$ python3 -q
>>> import numpy as np
>>> import numpy.linalg as la
>>> np.set_printoptions(suppress=True, linewidth=120)
>>> X = np.load("block7.npy")
>>> print(X)
[[-0.86  -0.541 -0.74   1.342]
 [ 0.1    0.    -1.6   -1.   ]
 [-0.8   -0.7   -0.9    1.3  ]]
>>> print(round(la.norm(X, 2) / la.norm(X), 3))
0.813
>>> print(la.cond(X) > 100)
False
>>> print([round(float(x), 3) for x in la.svd(X, compute_uv=False)[:3]])
[2.644, 1.892, 0.112]
>>> O, _ = la.qr(np.array([[1.2, -1.1, 1.6, 1.4],
...     [-0.5, 0.4, 1.2, 0.5],
...     [0.0, 1.8, 1.7, 0.9],
...     [0.8, -0.5, -1.9, -0.8]]))
>>> evals = np.array([-5, -4, 4, 5])
>>> E = O @ np.diag(evals) @ O.T
>>> print(E.round(3))
[[-1.592  2.325  0.488 -3.658]
 [ 2.325  3.766  0.019  1.991]
 [ 0.488  0.019 -3.906 -0.72 ]
 [-3.658  1.991 -0.72   1.732]]
>>> x = np.array([-3, -3, 0, 2])
>>> rhs = E @ x
>>> coef, lr = np.zeros(4), 1 / la.norm(E, 2) ** 2
>>> for i in range(15):
...     coef -= lr * E.T @ (E @ coef - rhs)
...     if i % 5 == 0: print(i, round(la.norm(E @ coef - rhs), 3))
... 
0 6.346
5 0.038
10 0.0
>>> print(round(float(la.cond(E)), 3))
1.25
>>> print(coef.round(3) + 0)
[-3. -3.  0.  2.]
>>> m1 = np.load("data.npy")
>>> print(m1)
[[-2.  1.  1.]
 [ 1. -2.  1.]
 [ 1.  1. -2.]]
>>> # equal to its transpose
>>> left, s, Vh = la.svd(m1)
>>> vecs = Vh[:(s > 1e-8).sum()]
>>> rng = np.random.default_rng(350)
>>> x = m1[2] + -1 * m1[0] + rng.integers(2) * np.eye(3)[2]
>>> print(x)
[ 3.  0. -3.]
>>> print(np.allclose(vecs.T @ vecs @ x, x))
True
>>> print(np.round(vecs.T @ vecs, 3))
[[ 0.667 -0.333 -0.333]
 [-0.333  0.667 -0.333]
 [-0.333 -0.333  0.667]]
>>> print(np.round(np.diag(vecs.T @ vecs), 3))
[0.667 0.667 0.667]
>>> print(np.abs(np.diag(la.qr(m1)[1])) > 1e-9)
[ True  True False]
>>> print(np.round(np.trace(la.pinv(m1) @ m1), 3))
2.0
>>> print(np.round(m1 @ la.pinv(m1) @ m1, 3))
[[-2.  1.  1.]
 [ 1. -2.  1.]
 [ 1.  1. -2.]]
>>> print(np.allclose(m1[:-1].T @ la.lstsq(m1[:-1].T, m1[-1])[0], m1[-1]))
True
>>> feats = np.loadtxt("sample13.csv", delimiter=",")
>>> print(feats.round(3))
[[-0.389 -0.768  0.438  0.259]
 [ 0.194 -0.194  0.359 -0.892]
 [-0.454 -0.318 -0.762 -0.336]
 [ 0.778 -0.521 -0.315  0.156]]
>>> x = np.array([1, -1, 1, -3])
>>> print(np.round(feats @ (2 * x), 3))
[0.082 6.847 0.22  1.029]
>>> print(np.round(feats @ np.ones(4), 3))
[-0.461 -0.533 -1.869  0.098]
>>> print(np.round((feats * x).sum(axis=1), 3))
[0.041 3.424 0.11  0.514]
>>> u = np.array([-2, 1, 0, 2])
>>> Y = feats + np.outer(u, np.eye(4)[3])
>>> print(la.matrix_rank(la.inv(Y) - la.inv(feats), tol=1e-8))
1
>>> print(Y.round(3))
[[-0.389 -0.768  0.438 -1.741]
 [ 0.194 -0.194  0.359  0.108]
 [-0.454 -0.318 -0.762 -0.336]
 [ 0.778 -0.521 -0.315  2.156]]
>>> print(np.round(feats.ravel(order="F"), 3))
[-0.389  0.194 -0.454  0.778 -0.768 -0.194 -0.318 -0.521  0.438  0.359 -0.762 -0.315  0.259 -0.892 -0.336  0.156]
>>> T = feats.reshape(4, 2, -1)
>>> print(T.shape)
(4, 2, 2)
>>> print(np.einsum("ihd,jhd->hij", T, T).shape)
(2, 4, 4)
>>> print(np.round(np.einsum("ihd,ihd->ih", T, T), 3))
[[0.741 0.259]
 [0.076 0.924]
 [0.307 0.693]
 [0.876 0.124]]
>>> print(np.round(T.sum(axis=1), 3))
[[ 0.049 -0.509]
 [ 0.553 -1.087]
 [-1.216 -0.654]
 [ 0.463 -0.364]]
>>> mat = np.load("a.npy")
>>> print(mat)
[[0 0 0]
 [0 0 0]
 [0 0 0]
 [0 0 0]
 [0 0 0]
 [0 0 0]
 [0 0 0]
 [0 0 0]
 [0 0 0]
 [2 0 2]
 [0 0 0]
 [0 1 0]
 [3 0 3]
 [0 0 0]
 [0 0 0]
 [0 0 0]
 [0 0 0]
 [0 0 0]
 [0 1 0]
 [0 0 0]
 [0 0 0]
 [0 0 0]
 [0 0 0]
 [0 2 0]
 [0 0 0]
 [0 0 0]]
>>> # rank 2
>>> left, s, Vh = la.svd(mat)
>>> vecs = Vh[:(s > 1e-8).sum()]
>>> x = mat[11] + 4 * mat[23] + rng.integers(2) * np.eye(3)[1]
>>> print(x)
[ 0. 10.  0.]
>>> print(np.round(np.diag(vecs.T @ vecs), 3))
[0.5 1.  0.5]
>>> print(np.round(vecs.T @ vecs, 3))
[[0.5 0.  0.5]
 [0.  1.  0. ]
 [0.5 0.  0.5]]
>>> data = np.load("w.npy")
>>> print(data)
[[-3 -2]
 [-1  0]]
>>> print(data.reshape(-1, 2))
[[-3 -2]
 [-1  0]]
>>> print(data.reshape(2, -1))
[[-3 -2]
 [-1  0]]
>>> T = data.reshape(2, 2, -1)
>>> print(np.swapaxes(T, 1, 2)[0])
[[-3 -2]]
>>> print(T.shape)
(2, 2, 1)
>>> print(T.transpose(1, 0, 2))
[[[-3]
  [-1]]

 [[-2]
  [ 0]]]
>>> print(np.einsum("ij,ji->", data, data))
13
>>> print(np.kron(np.eye(2, dtype=int), data))
[[-3 -2  0  0]
 [-1  0  0  0]
 [ 0  0 -3 -2]
 [ 0  0 -1  0]]
>>> print(round(la.det(data[::-1]), 3))
2.0
>>> print(round(float(la.det(2 * data)), 3), round(float(la.det(data)), 3))
-8.0 -2.0
>>> print(np.round(la.det(data.T), 3))
-2.0
>>> print(round(float(la.eigvals(data).sum().real), 3))
-3.0
>>> labels = rng.permutation(2)
>>> Y = data[:, labels] * rng.choice([-1, 1], 2)
>>> print(Y)
[[ 2 -3]
 [ 0 -1]]
>>> left, _, Vh = la.svd(data.T @ Y)
>>> print(np.round(la.lstsq(data, Y)[0], 3) + 0)
[[ 0.  1.]
 [-1.  0.]]
>>> print(np.round(left @ Vh, 3) + 0)
[[ 0.  1.]
 [-1.  0.]]
>>> O = data.astype(float).copy()
>>> for j in range(2):
...     O[:, j] -= O[:, :j] @ (O[:, :j].T @ O[:, j])
...     O[:, j] /= la.norm(O[:, j])
... 
>>> print(O.round(3))
[[-0.949 -0.316]
 [-0.316  0.949]]
>>> print(np.round(O.T @ O, 3) + 0)
[[1. 0.]
 [0. 1.]]
>>> Y = np.array([[2, 0, -1], [2, 3, -3]])
>>> cent = np.kron(Y, O)
>>> print(cent.shape)
(4, 6)
>>> print(la.matrix_rank(cent))
4
>>> print(np.round(la.norm(cent, 2), 3), np.round(la.norm(Y, 2) * la.norm(O, 2), 3))
4.951 4.951
>>> A = np.loadtxt("x.csv", delimiter=",")
>>> print(A)
[[ 9. -4.]
 [-4.  8.]]
>>> # symmetric, so the eigenvalues are real
>>> Lm = la.cholesky(A)
>>> print(np.round(A / np.sqrt(np.outer(np.diag(A), np.diag(A))), 3))
[[ 1.    -0.471]
 [-0.471  1.   ]]
>>> print(Lm.round(3))
[[ 3.     0.   ]
 [-1.333  2.494]]
>>> print(np.round(np.diag(Lm) ** 2, 3))
[9.    6.222]
>>> print(la.eigvalsh(A).min() > 0)
True
>>> print(np.round(np.prod(np.diag(Lm)) ** 2, 3), np.round(la.det(A), 3))
56.0 56.0
>>> evals, vecs = la.eigh(A)
>>> x = np.array([-8, -4])
>>> print(x @ A @ x)
448.0
>>> print(np.round(la.eigvalsh(A[1:, 1:]), 3))
[8.]
>>> print(x @ A @ x / (x @ x), round(evals[0], 3), round(evals[-1], 3))
5.6 4.469 12.531
>>> print(np.round(vecs * np.maximum(evals, 0) @ vecs.T, 3))
[[ 9. -4.]
 [-4.  8.]]
>>> print(np.round(vecs * np.sqrt(evals) @ vecs.T, 3))
[[ 2.915 -0.707]
 [-0.707  2.739]]
